$ ipython --no-banner

In [1]: import numpy as np

In [2]: import numpy.linalg as la

In [3]: np.set_printoptions(precision=4, suppress=True, linewidth=120)

In [4]: data = np.load("run14.npy")

In [5]: data
Out[5]: 
array([[ 0,  0,  1,  0],
       [ 0,  0,  1,  1],
       [-1, -1,  0,  0],
       [ 0, -1,  0,  0]])

In [6]: def softmax(z):
   ...:     e = np.exp(z - z.max(axis=-1, keepdims=True))
   ...:     return e / e.sum(axis=-1, keepdims=True)
   ...: 

In [7]: softmax(data[3] + 4)
Out[7]: array([0.2969, 0.1092, 0.2969, 0.2969])

In [8]: softmax(data[3])
Out[8]: array([0.2969, 0.1092, 0.2969, 0.2969])

In [9]: softmax(data).sum(axis=1)
Out[9]: array([1., 1., 1., 1.])

In [10]: np.round(softmax(10 * data[3]), 4) + 0
Out[10]: array([0.3333, 0.    , 0.3333, 0.3333])

In [11]: att = data @ data.T / np.sqrt(4)

In [12]: softmax(att).round(6).argmax(axis=1)
Out[12]: array([0, 1, 2, 2])

In [13]: print(softmax(att)[3] @ data)
[-0.3112 -0.6225  0.3775  0.1888]

In [14]: x0 = np.array([-3, -2, 2, 1])

In [15]: h = np.maximum(data @ x0, 0)

In [16]: data * (h > 1e-9)[:, None]
Out[16]: 
array([[ 0,  0,  1,  0],
       [ 0,  0,  1,  1],
       [-1, -1,  0,  0],
       [ 0, -1,  0,  0]])

In [17]: np.maximum(data @ x0, 0) - np.maximum(-data @ x0, 0)
Out[17]: array([2, 3, 5, 2])

In [18]: mat = np.loadtxt("layer7.csv", delimiter=",")

In [19]: mat
Out[19]: 
array([[ -0.2824,  -2.2982,  -2.8593],
       [ -0.4082,   3.6904,  11.0676],
       [  0.3705,  -1.9193,   2.5467],
       [  0.1498,  -1.9526,  -0.6352],
       [ -0.274 ,  -1.1524,   3.4492],
       [  0.112 ,  -2.6543,   3.8767],
       [ -0.0135,  -2.6424, -18.1133],
       [  0.0045,  -1.3232, -10.1075],
       [  0.4055,  -2.5801,  -1.5092],
       [ -0.1   ,  -0.4436,  -4.7375],
       [  0.2787,   0.5069, -12.9977],
       [  0.3754,   4.0139,   0.3878],
       [  0.4357,   0.354 ,   8.989 ],
       [ -0.9603,   0.1814,  -9.8869],
       [ -0.0102,  -0.6576,   2.0326],
       [  0.345 ,  -2.0014,  -9.2962],
       [  0.4818,   3.0884,  -2.4673],
       [  0.4616,  -0.6844,  -6.9263],
       [ -0.4102,  -4.6255,  -0.1459],
       [ -0.1633,  -1.1823,   1.7138],
       [  0.5738,  -2.8778,  -9.1927],
       [ -0.4287,   0.6406,  22.2698]])

In [20]: P = mat @ la.solve(mat.T @ mat, mat.T)

In [21]: print(np.round(la.eigvalsh(P), 4) + 0)
[0. 0. 0. 0. 0. 0. 0. 0. 0. 0. 0. 0. 0. 0. 0. 0. 0. 0. 0. 1. 1. 1.]

In [22]: J = np.loadtxt("arr.csv", delimiter=",")

In [23]: J
Out[23]: 
array([[-1.,  0.,  0., -2.],
       [ 0.,  0.,  2.,  0.],
       [ 0.,  1., -1.,  0.],
       [-2.,  0.,  0.,  0.]])

In [24]: evals, evecs = la.eig(J)

In [25]: print(np.sort(la.eigvals(J @ J)))
[1.     2.4384 4.     6.5616]

In [26]: np.prod(evals)
Out[26]: np.float64(8.0)

In [27]: K = np.loadtxt("mat.csv", delimiter=",")

In [28]: K
Out[28]: 
array([[0.2031, 0.1478, 1.4495],
       [0.2   , 0.2   , 1.4   ]])

In [29]: print(la.matrix_rank(K, rtol=0.1))
1

In [30]: round(float(la.norm(K, 2) / la.norm(K)), 4)
Out[30]: 0.9998

In [31]: np.argsort(-la.norm(K, axis=0).round(6), kind="stable")[:3]
Out[31]: array([2, 0, 1])

In [32]: [round(float(x), 4) for x in la.svd(K, compute_uv=False)[:3]]
Out[32]: [2.05, 0.0409]

In [33]: U, sv, vt = la.svd(K)

In [34]: sv
Out[34]: array([2.05  , 0.0409])

In [35]: Y = U[:, :1] @ np.diag(sv[:1]) @ vt[:1]

In [36]: np.round(np.abs(K - Y).max(), 4)
Out[36]: np.float64(0.0291)

In [37]: np.round(la.norm(K - Y) / la.norm(K), 4)
Out[37]: np.float64(0.02)

In [38]: la.matrix_rank(K, rtol=0.05)
Out[38]: np.int64(1)

In [39]: round(la.norm(K - Y, 2), 4), np.round(sv[1], 4)
Out[39]: (np.float64(0.0409), np.float64(0.0409))

In [40]: G = K.T @ K

In [41]: print(np.allclose(G, G.T))
True

In [42]: print(la.matrix_rank(G))
2

In [43]: G
Out[43]: 
array([[0.0812, 0.07  , 0.5744],
       [0.07  , 0.0618, 0.4942],
       [0.5744, 0.4942, 4.0611]])

In [44]: round(float(np.trace(G)), 4), np.round((K ** 2).sum(), 4)
Out[44]: (4.2041, np.float64(4.2041))

In [45]: np.diag(G)
Out[45]: array([0.0812, 0.0618, 4.0611])

In [46]: np.round(la.eigvalsh(G)[::-1], 4) + 0
Out[46]: array([4.2025, 0.0017, 0.    ])

In [47]: Y = K / np.sqrt((K ** 2).mean(axis=1, keepdims=True))

In [48]: K - K.mean(axis=1, keepdims=True)
Out[48]: 
array([[-0.397 , -0.4523,  0.8494],
       [-0.4   , -0.4   ,  0.8   ]])

In [49]: la.norm(Y, axis=1)
Out[49]: array([1.7321, 1.7321])

In [50]: w1 = np.array([[2, 0, 3, 0, 2], [0, 2, 3, 2, 2], [1, 2, 1, 1, 0]])

In [51]: c = np.array([0, -1, 1, -2, 2])

In [52]: H = np.maximum(K @ w1 + c, 0)

In [53]: print((H > 0).astype(int))
[[1 1 1 0 1]
 [1 1 1 0 1]]

In [54]: H
Out[54]: 
array([[1.8557, 2.1946, 3.5022, 0.    , 2.7018],
       [1.8   , 2.2   , 3.6   , 0.    , 2.8   ]])

In [55]: Z = np.array([[1, -3, 3], [-3, -2, -3], [3, 0, 3], [0, -1, 0], [2, 3, 0]])

In [56]: H @ Z
Out[56]: 
array([[11.1821, -1.8509,  9.4899],
       [11.6   , -1.4   ,  9.6   ]])

In [57]: w1 @ Z
Out[57]: 
array([[15,  0, 15],
       [ 7,  0,  3],
       [-2, -8,  0]])

In [58]: A = np.load("w.npy")

In [59]: print(A)
[[4. 1. 1.]
 [1. 4. 1.]
 [1. 1. 4.]]

In [60]: rng = np.random.default_rng(9787)

In [61]: Y = A + rng.integers(-2, 3, (3, 1)) @ rng.integers(-2, 3, (1, 3))

In [62]: Y
Out[62]: 
array([[3., 0., 0.],
       [3., 6., 3.],
       [1., 1., 4.]])

In [63]: Y - A
Out[63]: 
array([[-1., -1., -1.],
       [ 2.,  2.,  2.],
       [ 0.,  0.,  0.]])

In [64]: np.abs(Y - A).sum(axis=1)
Out[64]: array([3., 6., 0.])

In [65]: q, evecs = la.qr(A[:, :1])[0], la.qr(A[:, 1:])[0]

In [66]: sv = la.svd(q.T @ evecs, compute_uv=False)

In [67]: print((sv > 0.9).sum())
0

In [68]: np.round(la.norm(q @ q.T - evecs @ evecs.T, 2), 4)
Out[68]: np.float64(1.0)

In [69]: Y = A / np.sqrt((A ** 2).mean(axis=1, keepdims=True))

In [70]: Y[0]
Out[70]: array([1.633 , 0.4082, 0.4082])

In [71]: print(la.norm(Y, axis=1))
[1.7321 1.7321 1.7321]

In [72]: la.svd(A, compute_uv=False)
Out[72]: array([6., 3., 3.])

In [73]: la.matrix_rank(A)
Out[73]: np.int64(3)

In [74]: np.unravel_index(np.abs(A).argmax(), A.shape)
Out[74]: (np.int64(0), np.int64(0))

In [75]: A.sum(axis=0)
Out[75]: array([6., 6., 6.])

In [76]: (A - A.T) / 2
Out[76]: 
array([[0., 0., 0.],
       [0., 0., 0.],
       [0., 0., 0.]])

In [77]: np.sort(np.abs(la.eigvals(A)))
Out[77]: array([3., 3., 6.])

In [78]: print(np.allclose(A, A.T))
True

In [79]: F = np.array([[-2, -2, -1, -2], [2, 2, 1, 2], [-6, -6, -3, -6]])

In [80]: np.abs(np.diag(la.qr(F)[1])) > 1e-9
Out[80]: array([ True, False, False])

In [81]: round(np.trace(la.pinv(F) @ F), 4)
Out[81]: np.float64(1.0)

In [82]: F @ la.pinv(F) @ F
Out[82]: 
array([[-2., -2., -1., -2.],
       [ 2.,  2.,  1.,  2.],
       [-6., -6., -3., -6.]])

In [83]: la.lstsq(F[:-1].T, F[-1])[2]
Out[83]: np.int32(1)

In [84]: np.allclose(F[:-1].T @ la.lstsq(F[:-1].T, F[-1])[0], F[-1])
Out[84]: True
